$ python -q
>>> import numpy as np
>>> import numpy.linalg as la
>>> np.set_printoptions(suppress=True, linewidth=120)
>>> def rnd(a):
...     return np.round(a, 4) + 0
... 
>>> W0 = np.array([[2, 2, 0, 0], [3, 3, 0, 0], [0, 0, 2, 2], [0, 0, 3, 3]])
>>> W = np.array([[0, 9, 8, 9, 5], [0, 8, 7, 5, 6], [9, 5, 3, 2, 8], [7, 9, 2, 2, 0]])
>>> b = np.array([0, 9, 6, 1, 8])
>>> H = np.maximum(W0 @ W + b, 0)
>>> (H > 0).astype(int)
array([[0, 1, 1, 1, 1],
       [0, 1, 1, 1, 1],
       [1, 1, 1, 1, 1],
       [1, 1, 1, 1, 1]])
>>> (H > 0).mean(axis=0)
array([0.5, 1. , 1. , 1. , 1. ])
>>> C = np.array([[2, 7, 8], [9, 9, 0], [1, 0, 8], [9, 8, 1], [5, 1, 7]])
>>> H @ C
array([[ 834,  649,  527],
       [1183,  925,  738],
       [ 614,  653,  561],
       [ 853,  931,  789]])
>>> M2 = np.array([[2, -7], [8, -5], [-8, 4], [-8, 2]])
>>> np.einsum("ij,ij->i", W0, W0)
array([ 8, 18,  8, 18])
>>> np.einsum("ij->j", W0)
array([5, 5, 5, 5])
>>> la.matrix_rank(W0 @ M2)
np.int64(2)
>>> la.matrix_rank(np.vstack([W0, M2.T]))
np.int64(4)
>>> np.vstack([W0, M2.T]).shape
(6, 4)
>>> r = la.matrix_rank(W0)
>>> r
np.int64(2)
>>> null = la.svd(W0)[2][r:].T
>>> np.allclose(W0 @ null, 0)
True
>>> [int(la.matrix_rank(W0[:i])) for i in range(1, len(W0) + 1)]
[1, 1, 2, 2]
>>> m1 = np.load("a.npy")
>>> m1
array([[0, 1, 1, 0, 1],
       [1, 0, 1, 0, 0],
       [1, 1, 0, 1, 1],
       [0, 0, 1, 0, 1],
       [1, 0, 1, 1, 0]])
>>> O, Rm = la.qr(m1)
>>> rnd(Rm)
array([[-1.7321, -0.5774, -1.1547, -1.1547, -0.5774],
       [ 0.    ,  1.291 ,  0.2582,  0.2582,  1.291 ],
       [ 0.    ,  0.    ,  1.6125, -0.2481,  0.6202],
       [ 0.    ,  0.    ,  0.    , -0.7338, -0.2097],
       [ 0.    ,  0.    ,  0.    ,  0.    , -0.7559]])
>>> rnd(O @ Rm)
array([[0., 1., 1., 0., 1.],
       [1., 0., 1., 0., 0.],
       [1., 1., 0., 1., 1.],
       [0., 0., 1., 0., 1.],
       [1., 0., 1., 1., 0.]])
>>> rnd(O.T @ O)
array([[1., 0., 0., 0., 0.],
       [0., 1., 0., 0., 0.],
       [0., 0., 1., 0., 0.],
       [0., 0., 0., 1., 0.],
       [0., 0., 0., 0., 1.]])
>>> x = np.array([-2, 2, 2, -1, 2])
>>> target = Rm @ x
>>> b, lr = np.zeros(5), 1 / la.norm(Rm, 2) ** 2
>>> for i in range(25):
...     b -= lr * Rm.T @ (Rm @ b - target)
...     if i % 5 == 0: print(i, round(la.norm(Rm @ b - target), 4))
... 
0 4.1824
5 0.8372
10 0.4079
15 0.3401
20 0.2971
>>> rnd(b)
array([-1.7513,  1.6922,  1.827 , -1.1846,  2.3242])
>>> rnd(la.cond(Rm))
np.float64(6.3455)
>>> x = np.array([1, -3, 2, 3, 2])
>>> np.einsum("ij,j->i", m1, x)
array([1, 3, 3, 4, 6])
>>> (m1 @ x).argmax()
np.int64(4)
>>> (m1 * x).sum(axis=1)
array([1, 3, 3, 4, 6])
>>> m1 @ x
array([1, 3, 3, 4, 6])
>>> m1 @ np.eye(5)[3]
array([0., 0., 1., 0., 1.])
>>> mat = np.load("dump.npy")
>>> mat
array([[0, 1, 0, 1],
       [1, 0, 1, 0],
       [0, 1, 0, 1],
       [1, 0, 1, 0]])
>>> evals, V = la.eigh(mat)
>>> rnd(V.T @ mat @ V)
array([[-2.,  0.,  0.,  0.],
       [ 0.,  0.,  0.,  0.],
       [ 0.,  0.,  0.,  0.],
       [ 0.,  0.,  0.,  2.]])
>>> rnd(la.eigvalsh(mat + 3 * np.eye(4)))
array([1., 3., 3., 5.])
>>> rnd(np.abs(V[:, -1]))
array([0.5, 0.5, 0.5, 0.5])
>>> np.unique(evals.round(6) + 0, return_counts=True)[1]
array([1, 2, 1])
>>> mat.ravel(order="F")
array([0, 1, 0, 1, 1, 0, 1, 0, 0, 1, 0, 1, 1, 0, 1, 0])
>>> mat.reshape(2, -1)
array([[0, 1, 0, 1, 1, 0, 1, 0],
       [0, 1, 0, 1, 1, 0, 1, 0]])
>>> t3 = mat.reshape(4, 2, -1)
>>> np.einsum("ihd,ihd->ih", t3, t3)
array([[1, 1],
       [1, 1],
       [1, 1],
       [1, 1]])
>>> t3.shape
(4, 2, 2)
>>> U, s, VT = la.svd(mat)
>>> V = VT[:(s > 1e-8).sum()]
>>> rng = np.random.default_rng(70245)
>>> x = mat[1] + 3 * mat[3] + rng.integers(2) * np.eye(4)[3]
>>> x
array([4., 0., 4., 1.])
>>> rnd(la.norm(x - V.T @ V @ x))
np.float64(0.7071)
>>> rnd(np.diag(V.T @ V))
array([0.5, 0.5, 0.5, 0.5])
>>> rnd(V.T @ V)
array([[0.5, 0. , 0.5, 0. ],
       [0. , 0.5, 0. , 0.5],
       [0.5, 0. , 0.5, 0. ],
       [0. , 0.5, 0. , 0.5]])
>>> M = np.array([[-3, -2, -1, 0, 1, 2, 3],
...     [4, 5, 6, 7, 8, 9, 10],
...     [11, 12, 13, 14, 15, 16, 17],
...     [18, 19, 20, 21, 22, 23, 24],
...     [25, 26, 27, 28, 29, 30, 31],
...     [32, 33, 34, 35, 36, 37, 38],
...     [39, 40, 41, 42, 43, 44, 45],
...     [46, 47, 48, 49, 50, 51, 52],
...     [53, 54, 55, 56, 57, 58, 59]])
>>> r = la.matrix_rank(M)
>>> r
np.int64(2)
>>> null = la.svd(M)[2][r:].T
>>> la.matrix_rank(M.T @ M), la.matrix_rank(M @ M.T)
(np.int64(2), np.int64(2))
>>> np.allclose(M @ null, 0)
True
>>> U, s, VT = la.svd(M)
>>> np.argmax(s[:-1] / (s[1:] + 1e-6)) + 1
np.int64(2)
>>> rnd(s)
array([264.8586,   8.5982,   0.    ,   0.    ,   0.    ,   0.    ,   0.    ])
>>> M2 = U[:, :2] @ np.diag(s[:2]) @ VT[:2]
>>> la.matrix_rank(M2)
np.int64(2)
>>> rnd(la.norm(M - M2, 2)), rnd(s[2])
(np.float64(0.0), np.float64(0.0))
>>> rnd(np.abs(M - M2).max())
np.float64(0.0)
>>> rnd(la.norm(M - M2) / la.norm(M))
np.float64(0.0)
>>> rnd(M2)
array([[-3., -2., -1.,  0.,  1.,  2.,  3.],
       [ 4.,  5.,  6.,  7.,  8.,  9., 10.],
       [11., 12., 13., 14., 15., 16., 17.],
       [18., 19., 20., 21., 22., 23., 24.],
       [25., 26., 27., 28., 29., 30., 31.],
       [32., 33., 34., 35., 36., 37., 38.],
       [39., 40., 41., 42., 43., 44., 45.],
       [46., 47., 48., 49., 50., 51., 52.],
       [53., 54., 55., 56., 57., 58., 59.]])
>>> F = np.loadtxt("m.csv", delimiter=",")
>>> F
array([[0.02, 0.  , 0.  , 1.  ],
       [2.  , 2.02, 2.  , 2.  ],
       [2.  , 1.  , 1.02, 2.  ],
       [0.  , 0.  , 0.  , 1.02]])
>>> hat = np.triu(np.array([[2, 0, 0, 1], [2, 0, 2, 1], [1, 0, 1, 2], [0, 1, 2, 2]]), 1) + np.eye(4)
>>> M2 = hat @ F @ la.inv(hat)
>>> rnd(np.trace(M2)), np.trace(F)
(np.float64(4.08), np.float64(4.08))
>>> rnd(M2)
array([[ 0.02,  0.  ,  0.  ,  2.  ],
       [ 6.  ,  4.02, -4.  ,  5.  ],
       [ 2.  ,  1.  , -0.98,  3.  ],
       [ 0.  ,  0.  ,  0.  ,  1.02]])
>>> x = np.array([-1, -3, 0, 2])
>>> rnd(M2 @ x)
array([ 3.98, -8.06,  1.  ,  2.04])
>>> la.norm(M2 @ x) <= la.norm(M2, 2) * la.norm(x) + 1e-9
np.True_
>>> (M2 @ x).argmax()
np.int64(0)
>>> rnd(np.einsum("ij,j->i", M2, x))
array([ 3.98, -8.06,  1.  ,  2.04])
>>> rnd((M2 * x).sum(axis=1))
array([ 3.98, -8.06,  1.  ,  2.04])
>>> M2 @ np.ones(4)
array([ 2.02, 11.02,  5.02,  1.02])
>>> rnd(M2 @ np.eye(4)[2])
array([ 0.  , -4.  , -0.98,  0.  ])
>>> K = np.load("w.npy")
>>> rnd(K)
array([[0.0312, 0.2188, 0.0312, 0.0938, 0.2188, 0.2812, 0.125 ],
       [0.0698, 0.1628, 0.0233, 0.1628, 0.2093, 0.1628, 0.2093],
       [0.1538, 0.0385, 0.3077, 0.0385, 0.    , 0.3077, 0.1538],
       [0.05  , 0.2   , 0.125 , 0.2   , 0.225 , 0.125 , 0.075 ],
       [0.0465, 0.2093, 0.2093, 0.186 , 0.1628, 0.1395, 0.0465],
       [0.0417, 0.3333, 0.0833, 0.0833, 0.25  , 0.0833, 0.125 ],
       [0.1081, 0.0811, 0.1622, 0.2162, 0.    , 0.1622, 0.2703]])
>>> O, V = la.qr(K[:, :1])[0], la.qr(K[:, 1:])[0]
>>> s = la.svd(O.T @ V, compute_uv=False)
>>> rnd(s)
array([0.9997])
>>> rnd(la.norm(O @ O.T - V @ V.T, 2))
np.float64(1.0)
>>> (s > 0.9).sum()
np.int64(1)
>>> la.norm(K, axis=1).argmax()
np.int64(2)
>>> rnd(la.norm(K, axis=1))
array([0.4485, 0.4154, 0.4895, 0.4123, 0.4154, 0.4602, 0.4366])
>>> M2 = K / la.norm(K, axis=1, keepdims=True)
>>> G = M2 @ M2.T
>>> np.argwhere(np.triu(np.abs(G) > 0.95, 1))
array([[3, 4]])
>>> rnd(G[6])
array([0.6426, 0.7867, 0.7927, 0.6981, 0.7243, 0.5492, 1.    ])
>>> (np.abs(G) > 0.9).astype(int)
array([[1, 1, 0, 0, 0, 0, 0],
       [1, 1, 0, 1, 0, 0, 0],
       [0, 0, 1, 0, 0, 0, 0],
       [0, 1, 0, 1, 1, 1, 0],
       [0, 0, 0, 1, 1, 0, 0],
       [0, 0, 0, 1, 0, 1, 0],
       [0, 0, 0, 0, 0, 0, 1]])
>>> rnd(la.norm(M2, axis=1))
array([1., 1., 1., 1., 1., 1., 1.])
